$ ipython --no-banner

In [1]: import numpy as np

In [2]: np.set_printoptions(suppress=True, linewidth=200)

In [3]: rnd = lambda a: np.round(a, 1) + 0

In [4]: data = np.load("m.npy")

In [5]: data
Out[5]: 
array([[0, 1, 0],
       [0, 0, 1],
       [1, 0, 0]])

In [6]: # row-stochastic, so 1 is an eigenvalue

In [7]: np.abs(data).max()
Out[7]: np.int64(1)

In [8]: np.count_nonzero(data)
Out[8]: np.int64(3)

In [9]: rnd(data.mean(axis=0))
Out[9]: array([0.3, 0.3, 0.3])

In [10]: data.shape
Out[10]: (3, 3)

In [11]: np.linalg.matrix_rank(data)
Out[11]: np.int64(3)

In [12]: data[:, 3]
IndexError: index 3 is out of bounds for axis 1 with size 3


In [13]: rnd(np.linalg.norm(data))
Out[13]: np.float64(1.7)

In [14]: rnd(np.linalg.eigvals(data))
Out[14]: array([-0.5+0.9j, -0.5-0.9j,  1. +0.j ])

In [15]: rnd(np.linalg.eigvals(data).sum().real)
Out[15]: np.float64(0.0)

In [16]: np.einsum("ii->", data)
Out[16]: np.int64(0)

In [17]: rnd(np.linalg.det(2 * data)), rnd(np.linalg.det(data))
Out[17]: (np.float64(8.0), np.float64(1.0))

In [18]: r0, v = data[0], data[2]

In [19]: r0 @ r0
Out[19]: np.int64(1)

In [20]: r0 @ v
Out[20]: np.int64(0)

In [21]: p = (r0 @ v) / (r0 @ r0) * r0

In [22]: (v - p) @ r0
Out[22]: np.float64(0.0)

In [23]: rnd(np.linalg.norm(r0 + v) ** 2 + np.linalg.norm(r0 - v) ** 2)
Out[23]: np.float64(4.0)

In [24]: v - p
Out[24]: array([1., 0., 0.])

In [25]: P = np.triu(np.array([[-5, -1, 4], [7, 0, 8], [-3, 8, 2]]), 1) + np.eye(3)

In [26]: other = P @ data @ np.linalg.inv(P)

In [27]: np.linalg.matrix_rank(other)
Out[27]: np.int64(3)

In [28]: other
Out[28]: 
array([[  4.,   5., -57.],
       [  8.,   8., -95.],
       [  1.,   1., -12.]])

In [29]: rnd(np.poly(other))
Out[29]: array([ 1.,  0.,  0., -1.])

In [30]: P @ data - data @ P
Out[30]: 
array([[ 4.,  0., -9.],
       [ 8.,  0.,  0.],
       [ 0.,  1., -4.]])

In [31]: rnd(np.linalg.det(other))
Out[31]: np.float64(1.0)

In [32]: A = np.loadtxt("dump.csv", delimiter=",")

In [33]: A
Out[33]: 
array([[ -4.4,  -1.7,  -3.2],
       [-11.5,  -5. ,  -1.7],
       [  4. ,  -1.3,   0.6],
       [  3.5,  -1.6,   2.1],
       [ -5.2,  -2.3,  -4.9],
       [-11.9,  -5.8,  -2. ],
       [-11.6,  -3.9,  -0.3],
       [-11.2,  -3.4,   0.8],
       [  2.5,  -3.2,   2.1],
       [ -5.2,  -3.4,  -4.3],
       [  2.1,  -3. ,   0.6],
       [-11.6,  -3.8,   1. ],
       [ -5.5,  -0.7,  -5. ],
       [  3.3,  -3.7,   0.6],
       [  3.7,  -2.7,   2. ],
       [  4.3,   0.4,   2.4],
       [  3.2,  -1. ,   3. ],
       [ -4.8,  -0.5,  -4.1],
       [  4. ,  -2.6,   0.4],
       [ -4.9,  -2.1,  -5.3],
       [ -3.9,  -2.9,  -4.6],
       [-11.3,  -4. ,  -0.2],
       [-13.1,  -4.8,  -1.1],
       [ -4.9,  -3.2,  -4.3],
       [-12.4,  -4.6,  -1.5],
       [-12. ,  -3. ,   0.1]])

In [34]: W1 = np.array([[2, 2, 0, -2], [1, -1, -1, -1], [-3, 3, 3, 2]])

In [35]: b = np.array([6, 5, 4, -6])

In [36]: H = np.maximum(A @ W1 + b, 0)

In [37]: np.linalg.matrix_rank(H)
Out[37]: np.int64(4)

In [38]: (H > 0).astype(int)
Out[38]: 
array([[1, 0, 0, 0],
       [0, 0, 1, 1],
       [1, 1, 1, 0],
       [1, 1, 1, 0],
       [1, 0, 0, 0],
       [0, 0, 1, 1],
       [0, 0, 1, 1],
       [0, 0, 1, 1],
       [1, 1, 1, 0],
       [1, 0, 0, 0],
       [1, 1, 1, 0],
       [0, 0, 1, 1],
       [1, 0, 0, 0],
       [1, 1, 1, 0],
       [1, 1, 1, 0],
       [1, 1, 1, 0],
       [1, 1, 1, 0],
       [1, 0, 0, 0],
       [1, 1, 1, 0],
       [1, 0, 0, 0],
       [1, 0, 0, 0],
       [0, 0, 1, 1],
       [0, 0, 1, 1],
       [1, 0, 0, 0],
       [0, 0, 1, 1],
       [0, 0, 1, 1]])

In [39]: C = np.array([[5, 4], [-3, 9], [-4, -2], [6, 8]])

In [40]: (H @ C).round(6).argmax(axis=1)
Out[40]: array([0, 1, 1, 1, 0, 1, 1, 1, 1, 0, 1, 1, 0, 1, 1, 1, 1, 0, 1, 0, 0, 1, 1, 0, 1, 1])
